In [1]: import numpy as np

In [2]: np.set_printoptions(precision=1, suppress=True, linewidth=160, legacy="1.25")

In [3]: arr = np.load("block10.npy")

In [4]: print(arr)
[[ 2 -2 -2  0 -4  6  4 -4  2 -2  6  4 -4 -4  2]
 [ 1 -1 -1  0 -2  3  2 -2  1 -1  3  2 -2 -2  1]
 [-2  2  2  0  4 -6 -4  4 -2  2 -6 -4  4  4 -2]
 [-2  2  2  0  4 -6 -4  4 -2  2 -6 -4  4  4 -2]
 [ 1 -1 -1  0 -2  3  2 -2  1 -1  3  2 -2 -2  1]]

In [5]: left, sigma, VT = np.linalg.svd(arr)

In [6]: V = VT[:(sigma > 1e-8).sum()]

In [7]: rng = np.random.default_rng(4352)

In [8]: x = arr[0] + 2 * arr[4] + rng.integers(2) * np.eye(15)[9]

In [9]: print(x)
[ 4. -4. -4.  0. -8. 12.  8. -8.  4. -3. 12.  8. -8. -8.  4.]

In [10]: print(np.linalg.matrix_rank(np.vstack([arr, x])))
2

In [11]: other = arr / np.linalg.norm(arr, axis=1, keepdims=True)

In [12]: cov = other @ other.T

In [13]: print((cov - 2 * np.eye(5)).round(6).argmax(axis=1))
[1 0 3 2 0]

In [14]: print((np.abs(cov) > 0.9).astype(int))
[[1 1 1 1 1]
 [1 1 1 1 1]
 [1 1 1 1 1]
 [1 1 1 1 1]
 [1 1 1 1 1]]

In [15]: print(cov[4])
[ 1.  1. -1. -1.  1.]

In [16]: x = np.array([3, -3, 3, -2, -1, 3, 0, -3, 1, 1, 3, -3, 3, 0, 0])

In [17]: print(np.linalg.norm(arr @ x) <= np.linalg.norm(arr, 2) * np.linalg.norm(x) + 1e-9)
True

In [18]: rank = np.linalg.matrix_rank(arr)

In [19]: print(rank)
1

In [20]: N = np.linalg.svd(arr)[2][rank:].T

In [21]: print([int(np.linalg.matrix_rank(np.delete(arr, i, axis=0))) for i in range(5)])
[1, 1, 1, 1, 1]

In [22]: A = np.loadtxt("sample15.csv", delimiter=",")

In [23]: print(A)
[[ 0.  0.  0.  0.  0.  0.  0.  0.  0.  0.  0.  1.  0.  0.]
 [ 0.  0.  0.  0.  0.  0.  0.  0.  0.  0.  1.  0.  0.  0.]
 [ 0.  0.  0.  0.  0.  0.  0.  0.  0.  0.  0.  0.  1.  0.]
 [ 0.  0.  0.  0.  0.  0.  0.  0.  0.  0.  0.  0.  0.  0.]
 [ 0.  0.  0.  0.  0.  0.  0. -1.  0.  0.  0.  0.  0.  0.]
 [ 0.  0.  0.  0.  0.  0.  0.  0.  0.  0.  0.  0.  0.  1.]
 [ 0.  0.  0.  0.  0.  0.  0.  0.  0.  0.  0.  0.  0.  0.]
 [ 0.  0.  0.  0.  0.  0.  0.  0.  0.  1.  0.  0.  0.  0.]
 [ 0.  0.  0.  0.  0.  0.  0.  0.  0.  0.  0.  0.  0.  0.]
 [ 0.  0.  0.  0.  2.  0.  0.  0.  0.  0.  0.  0.  0.  0.]
 [ 0.  0.  0.  0.  0.  2.  0.  0.  0.  0.  0.  0.  0.  0.]
 [ 0.  0.  0.  1.  0.  0.  0.  0.  0.  0.  0.  0.  0.  0.]
 [ 0.  0.  0.  0.  0.  0.  0.  0.  1.  0.  0.  0.  0.  0.]
 [ 0.  0.  2.  0.  0.  0.  0.  0.  0.  0.  0.  0.  0.  0.]]

In [24]: cov = A.T @ A

In [25]: print(np.linalg.eigvalsh(cov)[::-1])
[4. 4. 4. 1. 1. 1. 1. 1. 1. 1. 1. 0. 0. 0.]

In [26]: print(np.linalg.matrix_rank(cov))
11

In [27]: print((A @ A.T).shape)
(14, 14)

In [28]: print(np.diag(cov))
[0. 0. 4. 1. 4. 4. 0. 1. 1. 1. 1. 1. 1. 1.]

In [29]: print(np.linalg.norm(A, axis=0))
[0. 0. 2. 1. 2. 2. 0. 1. 1. 1. 1. 1. 1. 1.]

In [30]: print(A[:, 0] @ A[:, 8])
0.0

In [31]: t3 = np.stack([A, 5 * A, A[::-1]])

In [32]: print(np.linalg.norm(t3, axis=(1, 2)))
[ 4.5 22.4  4.5]

In [33]: print((t3 @ A.T).shape)
(3, 14, 14)

In [34]: print(np.flatnonzero(np.linalg.matrix_power((A != 0) + (A.T != 0) + np.eye(14), 14)[0]))
[ 0  3 11]

In [35]: print(np.sort(np.linalg.eigvals(A).real))
[-1.3  0.   0.   0.   0.   0.   0.   0.   0.   0.   0.   0.   0.6  0.6]

In [36]: print(np.linalg.lstsq(A[:-1].T, A[-1])[2])
10

In [37]: print(np.allclose(A[:-1].T @ np.linalg.lstsq(A[:-1].T, A[-1])[0], A[-1]))
False

In [38]: X = np.array([[-50, 3, -3, -1, -1, -1],
    ...:     [0, -91, 0, -3, -2, 1],
    ...:     [3, -1, -37, -3, 1, -1],
    ...:     [2, 2, -2, 90, -2, -1],
    ...:     [-3, -1, 2, 2, 67, 1],
    ...:     [2, -3, 3, 0, -2, -20]])

In [39]: print(X)
[[-50   3  -3  -1  -1  -1]
 [  0 -91   0  -3  -2   1]
 [  3  -1 -37  -3   1  -1]
 [  2   2  -2  90  -2  -1]
 [ -3  -1   2   2  67   1]
 [  2  -3   3   0  -2 -20]]

In [40]: print(X.reshape(-1, 2))
[[-50   3]
 [ -3  -1]
 [ -1  -1]
 [  0 -91]
 [  0  -3]
 [ -2   1]
 [  3  -1]
 [-37  -3]
 [  1  -1]
 [  2   2]
 [ -2  90]
 [ -2  -1]
 [ -3  -1]
 [  2   2]
 [ 67   1]
 [  2  -3]
 [  3   0]
 [ -2 -20]]

In [41]: t3 = X.reshape(6, 2, -1)

In [42]: print(t3.sum(axis=1))
[[-51   2  -4]
 [ -3 -93   1]
 [  0   0 -38]
 [ 92   0  -3]
 [ -1  66   3]
 [  2  -5 -17]]

In [43]: print(t3[:, 0])
[[-50   3  -3]
 [  0 -91   0]
 [  3  -1 -37]
 [  2   2  -2]
 [ -3  -1   2]
 [  2  -3   3]]

In [44]: print(np.einsum("ihd,jhd->hij", t3, t3).shape)
(2, 6, 6)

In [45]: print(np.einsum("ihd,ihd->ih", t3, t3))
[[2518    3]
 [8281   14]
 [1379   11]
 [  12 8105]
 [  14 4494]
 [  22  404]]

In [46]: assert X == X.T
Traceback (most recent call last):
  Cell In[46], line 1
    assert X == X.T
ValueError: The truth value of an array with more than one element is ambiguous. Use a.any() or a.all()


In [47]: print(np.sort(np.abs(np.linalg.eigvals(X))))
[20.3 37.6 49.2 67.2 89.8 90.9]

In [48]: print(np.trace(X))
-41

In [49]: print(X @ X)
[[2490 -418  258  -42  -22   76]
 [   2 8274    5   -1   52 -110]
 [-272  133 1365 -157   37   57]
 [  78   11 -119 8094 -320  -70]
 [ -39   14   68  314 4490   45]
 [-125  338 -181   -6  -87  390]]

In [50]: print(np.round(np.abs(np.linalg.eigvals(X)).max(), 1))
90.9

In [51]: other = X / np.linalg.norm(X, axis=1, keepdims=True)

In [52]: cov = other @ other.T

In [53]: print(np.argwhere(np.triu(np.abs(cov) > 0.95, 1)))
[]

In [54]: print(cov[4].round(1) + 0)
[ 0.   0.   0.   0.   1.  -0.1]

In [55]: print(round(float(np.degrees(np.arccos(np.clip(cov[4, 3], -1, 1)))), 1))
89.7

In [56]: print((np.abs(cov) > 0.9).astype(int))
[[1 0 0 0 0 0]
 [0 1 0 0 0 0]
 [0 0 1 0 0 0]
 [0 0 0 1 0 0]
 [0 0 0 0 1 0]
 [0 0 0 0 0 1]]

In [57]: print((cov - 2 * np.eye(6)).round(6).argmax(axis=1))
[4 5 1 5 0 1]

In [58]: O, V = np.linalg.qr(X[:, :3])[0], np.linalg.qr(X[:, 3:])[0]

In [59]: sigma = np.linalg.svd(O.T @ V, compute_uv=False)

In [60]: print(np.round(np.linalg.norm(O @ O.T - V @ V.T, 2), 1))
1.0

In [61]: t3 = np.stack([X, -1 * X, X[::-1]])

In [62]: print(t3.sum(axis=0))
[[  2  -3   3   0  -2 -20]
 [ -3  -1   2   2  67   1]
 [  2   2  -2  90  -2  -1]
 [  3  -1 -37  -3   1  -1]
 [  0 -91   0  -3  -2   1]
 [-50   3  -3  -1  -1  -1]]

In [63]: print(np.linalg.norm(t3, axis=(1, 2)))
[158.9 158.9 158.9]

In [64]: print(np.einsum("bij,cij->bc", t3, t3))
[[ 25257 -25257   -674]
 [-25257  25257    674]
 [  -674    674  25257]]

In [65]: print(t3.shape)
(3, 6, 6)

In [66]: print((t3 @ X.T).shape)
(3, 6, 6)

In [67]: feats = np.loadtxt("data.csv", delimiter=",")

In [68]: print(feats)
[[ -3.   2.  -1.   0.  -3.   1.   1.   0.   2.]
 [ -3.   1.   3.   0.  -3.  -3.  -1.   0.  -3.]
 [  2.  -1.   3.  -1.  -2.   0.   1.   0.   2.]
 [  2.  -3.  -2.  -2.   0.   3.   0.  -1.   2.]
 [  0.  -2.  -2.  -1.   2.   3.  -1.  -2.  -3.]
 [  1.   2.  -3.  -2.  -2.   2.   1.   2.   3.]
 [  1.  -3.   0.  -3.   3.   1.   2.  -3.   3.]
 [ -1.  -2.   0.  -1.  -3.   2.  -2.  -2.  -1.]
 [  1.   1.   0.  -2.   2.   0.   3.   2.   2.]
 [  1.   2.   1.  -1.   3.  -1.   2.   1.   3.]
 [-18.   7.  14.   0. -18. -14.  -4.   0. -13.]]

In [69]: print(np.linalg.cond(A) > 100)
True

In [70]: print(np.linalg.matrix_rank(A, rtol=0.1))
11

In [71]: print(np.argsort(-np.linalg.norm(A, axis=0).round(6), kind="stable")[:3])
[2 4 5]

In [72]: print(round(float(np.linalg.norm(A, 2) / np.linalg.norm(A)), 1))
0.4

In [73]: K = np.loadtxt("m.csv", delimiter=",")

In [74]: print(K)
[[0. 0. 0. 0. 0. 0. 0. 0. 0. 3. 0. 0. 0.]
 [0. 0. 3. 4. 0. 0. 0. 4. 0. 3. 0. 0. 0.]
 [0. 0. 0. 4. 0. 0. 0. 0. 0. 1. 0. 5. 0.]
 [0. 0. 0. 0. 0. 2. 4. 0. 0. 0. 2. 0. 0.]
 [0. 0. 3. 0. 4. 3. 0. 4. 0. 0. 0. 3. 0.]
 [0. 0. 0. 2. 0. 4. 0. 4. 0. 0. 2. 0. 0.]
 [0. 0. 0. 5. 0. 0. 5. 0. 0. 0. 0. 2. 0.]
 [0. 0. 0. 0. 0. 0. 0. 2. 1. 0. 0. 0. 0.]]

In [75]: # columns 0 and 1 are equal

In [76]: x = np.array([-4, -6, 8, 5, -8, -2, 8, 0, 3, 8, -9, -4, -4])

In [77]: print(np.linalg.norm(K @ x) <= np.linalg.norm(K, 2) * np.linalg.norm(x) + 1e-9)
True

In [78]: print(K * x)
[[ -0.  -0.   0.   0.  -0.  -0.   0.   0.   0.  24.  -0.  -0.  -0.]
 [ -0.  -0.  24.  20.  -0.  -0.   0.   0.   0.  24.  -0.  -0.  -0.]
 [ -0.  -0.   0.  20.  -0.  -0.   0.   0.   0.   8.  -0. -20.  -0.]
 [ -0.  -0.   0.   0.  -0.  -4.  32.   0.   0.   0. -18.  -0.  -0.]
 [ -0.  -0.  24.   0. -32.  -6.   0.   0.   0.   0.  -0. -12.  -0.]
 [ -0.  -0.   0.  10.  -0.  -8.   0.   0.   0.   0. -18.  -0.  -0.]
 [ -0.  -0.   0.  25.  -0.  -0.  40.   0.   0.   0.  -0.  -8.  -0.]
 [ -0.  -0.   0.   0.  -0.  -0.   0.   0.   3.   0.  -0.  -0.  -0.]]

In [79]: print(np.einsum("ij,j->i", K, x))
[ 24.  68.   8.  10. -26. -16.  57.   3.]

In [80]: print(K @ np.eye(13)[1])
[0. 0. 0. 0. 0. 0. 0. 0.]

In [81]: print((K @ x).argmax())
1

In [82]: print(K @ x)
[ 24.  68.   8.  10. -26. -16.  57.   3.]

In [83]: x = np.array([0, 0, 3, 0, 0, 3, 0, 3, 2, 0, 1, 1, 3])

In [84]: h = np.maximum(K @ x, 0)

In [85]: print(np.maximum(K @ (3 * x), 0))
[ 0. 63. 15. 24. 99. 78.  6. 24.]

In [86]: print(np.maximum(K @ x, 0) - np.maximum(-K @ x, 0))
[ 0. 21.  5.  8. 33. 26.  2.  8.]

In [87]: t = np.radians(120)

In [88]: r_ = np.eye(13)

In [89]: r_[5, 5] = r_[6, 6] = np.cos(t)

In [90]: r_[5, 6], r_[6, 5] = -np.sin(t), np.sin(t)

In [91]: other = K @ r_.T

In [92]: print(np.abs(other - K).max(axis=0))
[0.  0.  0.  0.  0.  6.5 7.5 0.  0.  0.  0.  0.  0. ]

In [93]: print(np.allclose(K @ K.T, other @ other.T))
True

In [94]: print(round(np.linalg.det(r_), 1), np.trace(r_))
1.0 10.0

In [95]: f = np.array([3, 0])

In [96]: print(np.convolve(K[4], f))
[ 0.  0.  9.  0. 12.  9.  0. 12.  0.  0.  0.  9.  0.  0.]

In [97]: print(np.polyval(f, K[4]))
[ 0.  0.  9.  0. 12.  9.  0. 12.  0.  0.  0.  9.  0.]
